$ ipython --no-banner

In [1]: import numpy as np

In [2]: import numpy.linalg as la

In [3]: np.set_printoptions(suppress=True, linewidth=160)

In [4]: def rd(a):
   ...:     return np.round(a, 2) + 0
   ...: 

In [5]: feats = np.array([[0, -7, -1, -3, 1, -7],
   ...:     [7, 0, -1, -1, -7, -4],
   ...:     [1, 1, 0, -6, 2, 0],
   ...:     [3, 1, 6, 0, -8, 7],
   ...:     [-1, 7, -2, 8, 0, -4],
   ...:     [7, 4, 0, -7, 4, 0]])

In [6]: print(feats)
[[ 0 -7 -1 -3  1 -7]
 [ 7  0 -1 -1 -7 -4]
 [ 1  1  0 -6  2  0]
 [ 3  1  6  0 -8  7]
 [-1  7 -2  8  0 -4]
 [ 7  4  0 -7  4  0]]

In [7]: print(feats.reshape(-1, 2))
[[ 0 -7]
 [-1 -3]
 [ 1 -7]
 [ 7  0]
 [-1 -1]
 [-7 -4]
 [ 1  1]
 [ 0 -6]
 [ 2  0]
 [ 3  1]
 [ 6  0]
 [-8  7]
 [-1  7]
 [-2  8]
 [ 0 -4]
 [ 7  4]
 [ 0 -7]
 [ 4  0]]

In [8]: print(feats.ravel(order="F"))
[ 0  7  1  3 -1  7 -7  0  1  1  7  4 -1 -1  0  6 -2  0 -3 -1 -6  0  8 -7  1 -7  2 -8  0  4 -7 -4  0  7 -4  0]

In [9]: T = feats.reshape(6, 2, -1)

In [10]: print(np.einsum("ihd,ihd->ih", T, T))
[[ 50  59]
 [ 50  66]
 [  2  40]
 [ 46 113]
 [ 54  80]
 [ 65  65]]

In [11]: print(T.shape)
(6, 2, 3)

In [12]: print(np.einsum("ihd,jhd->hij", T, T).shape)
(2, 6, 6)

In [13]: print(T.sum(axis=1))
[[-3 -6 -8]
 [ 6 -7 -5]
 [-5  3  0]
 [ 3 -7 13]
 [ 7  7 -6]
 [ 0  8  0]]

In [14]: print(np.swapaxes(T, 1, 2)[5])
[[ 7 -7]
 [ 4  4]
 [ 0  0]]

In [15]: A = np.array([[0, 0, 0, -2, 0, 0, 0],
    ...:     [0, 0, 0, 0, 0, 0, -2],
    ...:     [0, 0, 0, 0, 0, 0, 0],
    ...:     [0, 0, 0, 0, -2, 0, 0],
    ...:     [0, -1, 0, 0, 0, 0, 0],
    ...:     [0, 0, -2, 0, 0, 0, 0],
    ...:     [-1, 0, 0, 0, 0, 0, 0]])

In [16]: print(la.matrix_power(A, 2))
[[0 0 0 0 4 0 0]
 [2 0 0 0 0 0 0]
 [0 0 0 0 0 0 0]
 [0 2 0 0 0 0 0]
 [0 0 0 0 0 0 2]
 [0 0 0 0 0 0 0]
 [0 0 0 2 0 0 0]]

In [17]: print(np.allclose(A, A.T))
False

In [18]: print(rd(np.sort(np.abs(la.eigvals(A)))))
[0.   0.   1.52 1.52 1.52 1.52 1.52]

In [19]: assert A == A.T
Traceback (most recent call last):
  Cell In[19], line 1
    assert A == A.T
ValueError: The truth value of an array with more than one element is ambiguous. Use a.any() or a.all()


In [20]: print(rd(la.det(A)))
0.0

In [21]: print(np.allclose(A[:-1].T @ la.lstsq(A[:-1].T, A[-1])[0], A[-1]))
False

In [22]: print(np.unique(A.round(6), axis=0).shape)
(7, 7)

In [23]: def softmax(z):
    ...:     e = np.exp(z - z.max(axis=-1, keepdims=True))
    ...:     return e / e.sum(axis=-1, keepdims=True)
    ...: 

In [24]: print(rd(softmax(A).sum(axis=1)))
[1. 1. 1. 1. 1. 1. 1.]

In [25]: print(rd(softmax(10 * A[0])))
[0.17 0.17 0.17 0.   0.17 0.17 0.17]

In [26]: S = A @ A.T / np.sqrt(7)

In [27]: print(rd(softmax(S)))
[[0.43 0.09 0.09 0.09 0.09 0.09 0.09]
 [0.09 0.43 0.09 0.09 0.09 0.09 0.09]
 [0.14 0.14 0.14 0.14 0.14 0.14 0.14]
 [0.09 0.09 0.09 0.43 0.09 0.09 0.09]
 [0.13 0.13 0.13 0.13 0.2  0.13 0.13]
 [0.09 0.09 0.09 0.09 0.09 0.43 0.09]
 [0.13 0.13 0.13 0.13 0.13 0.13 0.2 ]]

In [28]: rank = la.matrix_rank(A)

In [29]: print(rank)
6

In [30]: N = la.svd(A)[2][rank:].T

In [31]: print(np.allclose(A @ N, 0))
True

In [32]: print([int(la.matrix_rank(np.delete(A, i, axis=0))) for i in range(7)])
[5, 5, 6, 5, 5, 5, 5]

In [33]: print([int(la.matrix_rank(A[:, :j + 1])) for j in range(7)])
[1, 2, 3, 4, 5, 5, 6]

In [34]: print(la.matrix_rank(A, rtol=0.1))
6

In [35]: print([round(float(x), 2) for x in la.svd(A, compute_uv=False)[:3]])
[2.0, 2.0, 2.0]

In [36]: print(np.argsort(-la.norm(A, axis=0).round(6), kind="stable")[:3])
[2 3 4]

In [37]: J = np.loadtxt("layer8.csv", delimiter=",")

In [38]: print(J)
[[3. 0. 0. 0. 0. 0.]
 [0. 1. 0. 0. 0. 0.]
 [0. 0. 0. 0. 0. 0.]
 [0. 0. 0. 2. 0. 0.]
 [0. 0. 0. 0. 2. 0.]
 [0. 0. 0. 0. 0. 1.]]

In [39]: x0 = np.array([4, 1, 0, 2, 4, 1])

In [40]: print(la.norm(J @ x0) <= la.norm(J, 2) * la.norm(x0) + 1e-9)
True

In [41]: print(J @ np.ones(6))
[3. 1. 0. 2. 2. 1.]

In [42]: print(J @ np.eye(6)[3])
[0. 0. 0. 2. 0. 0.]
